$ ipython --no-banner

In [1]: import numpy as np

In [2]: np.set_printoptions(precision=2, suppress=True, linewidth=100)

In [3]: rnd = lambda a: np.round(a, 2) + 0

In [4]: rng = np.random.default_rng(25000)

In [5]: z = rng.integers(0, 2, 4)

In [6]: A = np.triu((z[:, None] == z) & (rng.random((4, 4)) < 0.8), 1).astype(int)

In [7]: A += A.T

In [8]: A
Out[8]: 
array([[0, 0, 0, 0],
       [0, 0, 0, 1],
       [0, 0, 0, 1],
       [0, 1, 1, 0]])

In [9]: ev, vecs = np.linalg.eigh(A)

In [10]: vec = np.array([-9, 1, 6, 2])

In [11]: np.abs(A).sum(axis=1).max(), rnd(np.abs(ev).max())
Out[11]: (np.int64(2), np.float64(1.41))

In [12]: vec @ A @ vec
Out[12]: np.int64(28)

In [13]: rnd(vecs * np.abs(ev) @ vecs.T)
Out[13]: 
array([[0.  , 0.  , 0.  , 0.  ],
       [0.  , 0.71, 0.71, 0.  ],
       [0.  , 0.71, 0.71, 0.  ],
       [0.  , 0.  , 0.  , 1.41]])

In [14]: np.all(np.linalg.eigvalsh(A) > 0)
Out[14]: np.False_

In [15]: np.allclose(A @ A.T, A.T @ A)
Out[15]: True

In [16]: A @ A
Out[16]: 
array([[0, 0, 0, 0],
       [0, 1, 1, 0],
       [0, 1, 1, 0],
       [0, 0, 0, 2]])

In [17]: (A + A.T) / 2
Out[17]: 
array([[0., 0., 0., 0.],
       [0., 0., 0., 1.],
       [0., 0., 0., 1.],
       [0., 1., 1., 0.]])

In [18]: (A - A.T) / 2
Out[18]: 
array([[0., 0., 0., 0.],
       [0., 0., 0., 0.],
       [0., 0., 0., 0.],
       [0., 0., 0., 0.]])

In [19]: np.linalg.determinant(A)
AttributeError: module 'numpy.linalg' has no attribute 'determinant'


In [20]: rnd(np.abs(np.linalg.eigvals(A)).max())
Out[20]: np.float64(1.41)

In [21]: arr = np.array([[0, 0, 0, 0],
    ...:     [2, 7, -3, -6],
    ...:     [0, 2, -1, -2],
    ...:     [4, 8, -3, -6],
    ...:     [2, 1, 0, 0],
    ...:     [-2, -1, 0, 0]])

In [22]: vec = np.array([0, 1, 1, 0])

In [23]: h1 = np.maximum(arr @ vec, 0)

In [24]: arr * (h1 > 1e-9)[:, None]
Out[24]: 
array([[ 0,  0,  0,  0],
       [ 2,  7, -3, -6],
       [ 0,  2, -1, -2],
       [ 4,  8, -3, -6],
       [ 2,  1,  0,  0],
       [ 0,  0,  0,  0]])

In [25]: h1
Out[25]: array([0, 4, 1, 5, 1, 0])

In [26]: np.flatnonzero(h1 > 1e-9)
Out[26]: array([1, 2, 3, 4])

In [27]: left, sig, Vt = np.linalg.svd(arr)

In [28]: vecs = Vt[:(sig > 1e-8).sum()]

In [29]: vec = arr[2] + -3 * arr[4] + rng.integers(2) * np.eye(4)[1]

In [30]: vec
Out[30]: array([-6., -1., -1., -2.])

In [31]: np.linalg.matrix_rank(np.vstack([arr, vec]))
Out[31]: np.int64(2)

In [32]: np.linalg.lstsq(arr[:-1].T, arr[-1])[2]
Out[32]: np.int32(2)

In [33]: np.trace(A @ A @ A) // 6
Out[33]: np.int64(0)

In [34]: np.argwhere(np.triu(A))
Out[34]: 
array([[1, 3],
       [2, 3]])

In [35]: A @ A
Out[35]: 
array([[0, 0, 0, 0],
       [0, 1, 1, 0],
       [0, 1, 1, 0],
       [0, 0, 0, 2]])

In [36]: Lm = np.diag(A.sum(axis=1)) - A

In [37]: Lm @ np.ones(4)
Out[37]: array([0., 0., 0., 0.])

In [38]: rnd(np.linalg.eigvalsh(Lm))
Out[38]: array([0., 0., 1., 3.])

In [39]: def softmax(z):
    ...:     e = np.exp(z - z.max(axis=-1, keepdims=True))
    ...:     return e / e.sum(axis=-1, keepdims=True)
    ...: 

In [40]: rnd(softmax(arr).sum(axis=1))
Out[40]: array([1., 1., 1., 1., 1., 1.])

In [41]: rnd(softmax(arr[1]))
Out[41]: array([0.01, 0.99, 0.  , 0.  ])

In [42]: rnd(softmax(10 * arr[1]))
Out[42]: array([0., 1., 0., 0.])

In [43]: S = arr @ arr.T / np.sqrt(4)

In [44]: rnd(softmax(S)[1] @ arr)
Out[44]: array([ 3.99,  8.  , -3.  , -6.  ])

In [45]: rnd(softmax(S + np.triu(np.full(S.shape, -np.inf), 1)))
Out[45]: 
array([[1.  , 0.  , 0.  , 0.  , 0.  , 0.  ],
       [0.  , 1.  , 0.  , 0.  , 0.  , 0.  ],
       [0.  , 1.  , 0.  , 0.  , 0.  , 0.  ],
       [0.  , 0.  , 0.  , 1.  , 0.  , 0.  ],
       [0.  , 0.08, 0.  , 0.92, 0.  , 0.  ],
       [0.07, 0.  , 0.03, 0.  , 0.01, 0.89]])
